>>> import numpy as np
>>> np.set_printoptions(precision=2, suppress=True, linewidth=100, legacy="1.25")
>>> def rnd(a):
...     return np.round(a, 2) + 0
... 
>>> E = np.loadtxt("case5.csv", delimiter=",")
>>> E
array([[ 0., -2.,  2.,  1., -2., -1.,  1., -2.,  1.],
       [ 0.,  0.,  0.,  1., -2.,  2., -1.,  2., -2.],
       [ 0.,  0.,  0., -1.,  1., -2.,  2., -1.,  2.],
       [ 0.,  0.,  0.,  0.,  0.,  1., -1., -1., -1.],
       [ 0.,  0.,  0.,  0.,  0., -2.,  0.,  2.,  2.],
       [ 0.,  0.,  0.,  0.,  0.,  0., -1.,  0.,  0.],
       [ 0.,  0.,  0.,  0.,  0.,  0.,  0.,  0.,  0.],
       [ 0.,  0.,  0.,  0.,  0.,  0.,  0.,  0., -1.],
       [ 0.,  0.,  0.,  0.,  0.,  0.,  0.,  0.,  0.]])
>>> rnd(np.linalg.norm(E, axis=0))
array([0.  , 2.  , 2.  , 1.73, 3.  , 3.74, 2.83, 3.74, 3.87])
>>> rnd(np.linalg.norm(E[8], 1)), rnd(np.linalg.norm(E[8], np.inf))
(0.0, 0.0)
>>> E @ E
array([[  0.,   0.,   0.,  -4.,   6.,  -3.,   6., -11.,   5.],
       [  0.,   0.,   0.,   0.,   0.,   5.,  -3.,  -5.,  -7.],
       [  0.,   0.,   0.,   0.,   0.,  -3.,   3.,   3.,   4.],
       [  0.,   0.,   0.,   0.,   0.,   0.,  -1.,   0.,   1.],
       [  0.,   0.,   0.,   0.,   0.,   0.,   2.,   0.,  -2.],
       [  0.,   0.,   0.,   0.,   0.,   0.,   0.,   0.,   0.],
       [  0.,   0.,   0.,   0.,   0.,   0.,   0.,   0.,   0.],
       [  0.,   0.,   0.,   0.,   0.,   0.,   0.,   0.,   0.],
       [  0.,   0.,   0.,   0.,   0.,   0.,   0.,   0.,   0.]])
>>> np.prod(np.diag(E)), rnd(np.linalg.det(E))
(0.0, 0.0)
>>> F = np.load("out5.npy")
>>> F
array([[  6.4 ,  -2.24,  -0.51,  -3.15,   2.96,   6.42,  -5.25,  -1.66],
       [  4.89,  -0.79,  -0.86,  -2.14,   1.94,   6.63,  -5.06,  -3.68],
       [ -0.99,   0.88,  -6.58,  -3.36,   1.72,   6.86,  -9.61,   3.93],
       [  1.25,  -1.03,  -5.36,  -3.52,   0.6 ,   7.65,  -8.61,   4.49],
       [  0.13,  -1.41,  -6.13,  -2.02,   1.03,   7.88, -10.2 ,   3.93],
       [  1.85,  -0.51,  -7.93,  -5.03,   2.03,   7.14,  -9.03,   3.96],
       [  5.84,  -0.43,  -0.45,  -1.42,   2.96,   7.31,  -6.48,  -2.09],
       [  2.1 ,   2.01,  -6.14,  -3.76,   0.42,   6.28, -11.22,   3.79],
       [ -0.07,  -1.56,  -7.52,  -3.39,   1.32,   7.21, -11.09,   5.36],
       [  1.54,  -1.16,  -7.59,  -4.66,   1.24,   8.5 , -11.83,   2.77],
       [  1.35,   0.31,  -6.83,  -2.62,   0.23,   8.93, -10.31,   5.2 ],
       [  2.07,   0.39,  -7.92,  -4.16,   0.95,   7.49, -12.72,   3.62],
       [  0.49,  -0.23,  -8.38,  -2.79,   1.07,   6.55, -12.08,   3.57],
       [ -1.33,  -0.95,  -7.37,  -3.6 ,   0.94,   6.46,  -9.72,   5.19],
       [  6.74,  -3.52,  -1.94,  -3.19,   2.47,   6.32,  -6.57,  -2.56],
       [ -2.02,  -0.06,  -8.44,  -3.33,   1.47,   6.47, -10.64,   4.  ],
       [  5.73,  -2.02,   0.52,  -2.07,   1.87,   7.37,  -7.93,  -2.76],
       [  6.07,  -2.46,   0.63,  -3.37,   1.8 ,   6.66,  -6.63,  -3.14],
       [  5.85,  -2.66,  -2.02,  -2.57,   2.97,   6.25,  -6.35,  -2.11],
       [ -0.77,  -0.23,  -8.29,  -2.9 ,   2.22,   7.51, -10.96,   2.93],
       [  1.22,  -0.3 ,  -6.66,  -2.09,   1.29,   6.03,  -9.83,   1.42],
       [  5.79,  -1.98,  -0.34,  -0.96,   4.34,   7.9 ,  -5.59,  -3.09],
       [ -1.51,  -1.25,  -8.83,  -2.34,   1.27,   7.46, -11.36,   4.78],
       [  6.24,  -2.42,   0.22,  -1.51,   2.94,   7.89,  -6.72,  -3.99],
       [  1.87,   0.72,  -7.81,  -5.78,  -0.1 ,   7.25, -10.08,   3.66],
       [  1.99,  -0.39,  -8.54,  -2.  ,   0.26,   7.91,  -9.54,   4.27],
       [  7.69,  -1.87,   0.37,  -4.25,   1.03,   6.85,  -5.44,  -2.62],
       [  5.37,  -2.48,   0.03,  -3.45,   0.67,   6.68,  -7.2 ,  -4.05],
       [ -1.34,   0.89,  -8.79,  -3.37,  -0.22,   6.5 , -12.46,   5.12],
       [  1.  ,  -1.1 ,  -7.99,  -3.33,   0.62,   6.41, -10.57,   2.96],
       [ -0.47,   1.24,  -6.44,  -3.46,  -1.19,   5.88, -10.44,   4.46],
       [  6.44,   0.25,  -0.25,  -4.32,   0.87,   5.45,  -5.43,  -3.83],
       [  2.58,   1.33,  -7.68,  -1.35,   1.1 ,   6.23, -10.18,   4.18],
       [  6.13,  -1.11,   0.66,  -2.39,   2.8 ,   7.31,  -6.15,  -3.28],
       [  2.31,  -0.97,  -8.41,  -2.28,  -0.38,   7.63, -11.61,   4.65],
       [  0.7 ,   0.92,  -7.11,  -2.43,   1.62,   6.32,  -9.11,   1.26],
       [  6.41,  -0.35,   0.51,  -2.06,   2.48,   5.63,  -7.12,  -2.84],
       [ -0.67,  -2.82,  -8.24,  -2.45,  -0.46,   6.31, -11.57,   3.08],
       [  1.78,  -1.  ,  -9.4 ,  -1.1 ,  -0.48,   8.21,  -9.98,   3.74]])
>>> rng = np.random.default_rng(2846)
>>> Y = F + rng.integers(-2, 3, (39, 2)) @ rng.integers(-2, 3, (2, 8))
>>> rnd(Y)
array([[  5.4 ,  -8.24,  -2.51,  -1.15,   2.96,   5.42, -10.25,   3.34],
       [  4.89,  -0.79,  -0.86,  -2.14,   1.94,   6.63,  -5.06,  -3.68],
       [  0.01,   2.88,  -4.58,  -5.36,   0.72,   6.86,  -7.61,   1.93],
       [  0.25,  -3.03,  -7.36,  -1.52,   1.6 ,   7.65, -10.61,   6.49],
       [  2.13,   2.59,  -2.13,  -6.02,  -0.97,   7.88,  -6.2 ,  -0.07],
       [  0.85,   1.49,  -9.93,  -3.03,   4.03,   8.14,  -8.03,   2.96],
       [  5.84,  -4.43,  -0.45,  -1.42,   1.96,   6.31,  -9.48,   0.91],
       [  0.1 ,  -1.99, -10.14,   0.24,   2.42,   6.28, -15.22,   7.79],
       [  1.93,   2.44,  -3.52,  -7.39,  -0.68,   7.21,  -7.09,   1.36],
       [ -0.46,  -5.16, -11.59,  -0.66,   3.24,   8.5 , -15.83,   6.77],
       [ -0.65,   0.31, -10.83,   1.38,   3.23,   9.93, -11.31,   6.2 ],
       [  2.07,   0.39,  -7.92,  -4.16,   0.95,   7.49, -12.72,   3.62],
       [ -3.51,  -0.23, -16.38,   5.21,   7.07,   8.55, -14.08,   5.57],
       [ -1.33,   3.05,  -7.37,  -3.6 ,   1.94,   7.46,  -6.72,   2.19],
       [  4.74,  -3.52,  -5.94,   0.81,   5.47,   7.32,  -7.57,  -1.56],
       [ -2.02,   7.94,  -8.44,  -3.33,   3.47,   8.47,  -4.64,  -2.  ],
       [  2.73,  -4.02,  -5.48,   3.93,   5.87,   8.37, -10.93,   0.24],
       [  8.07,  -6.46,   4.63,  -7.37,  -2.2 ,   4.66,  -8.63,  -1.14],
       [  2.85,  -4.66,  -8.02,   3.43,   6.97,   7.25,  -9.35,   0.89],
       [ -3.77,  -2.23, -14.29,   3.1 ,   6.22,   8.51, -13.96,   5.93],
       [  2.22,  -6.3 ,  -4.66,  -4.09,  -1.71,   4.03, -13.83,   5.42],
       [  9.79,  -1.98,   7.66,  -8.96,  -1.66,   5.9 ,  -3.59,  -5.09],
       [ -2.51,   0.75, -10.83,  -0.34,   3.27,   8.46, -10.36,   3.78],
       [ 10.24,  -2.42,   8.22,  -9.51,  -3.06,   5.89,  -4.72,  -5.99],
       [  2.87,   2.72,  -5.81,  -7.78,  -1.1 ,   7.25,  -8.08,   1.66],
       [  2.99,  -2.39,  -6.54,  -4.  ,  -1.74,   6.91, -10.54,   5.27],
       [  7.69,   6.13,   0.37,  -4.25,   3.03,   8.85,   0.56,  -8.62],
       [  6.37,  -8.48,   2.03,  -5.45,  -2.33,   4.68, -11.2 ,  -0.05],
       [  0.66,  -3.11,  -4.79,  -7.37,  -4.22,   4.5 , -14.46,   7.12],
       [  3.  ,   2.9 ,  -3.99,  -7.33,  -1.38,   6.41,  -6.57,  -1.04],
       [ -0.47,   5.24,  -6.44,  -3.46,  -0.19,   6.88,  -7.44,   1.46],
       [ 10.44,   0.25,   7.75, -12.32,  -5.13,   3.45,  -3.43,  -5.83],
       [  0.58,  -2.67, -11.68,   2.65,   3.1 ,   6.23, -14.18,   8.18],
       [  5.13,   0.89,  -1.34,  -0.39,   4.8 ,   8.31,  -5.15,  -4.28],
       [  3.31,  -6.97,  -6.41,  -4.28,  -3.38,   5.63, -15.61,   8.65],
       [ -2.3 ,  -1.08, -13.11,   3.57,   5.62,   7.32, -12.11,   4.26],
       [  6.41,  -0.35,   0.51,  -2.06,   2.48,   5.63,  -7.12,  -2.84],
       [ -4.67,  -2.82, -16.24,   5.55,   5.54,   8.31, -13.57,   5.08],
       [  3.78,   3.  ,  -5.4 ,  -5.1 ,  -2.48,   8.21,  -5.98,  -0.26]])
>>> rnd(np.linalg.svd(Y - F, compute_uv=False))
array([46.64, 32.32,  0.  ,  0.  ,  0.  ,  0.  ,  0.  ,  0.  ])
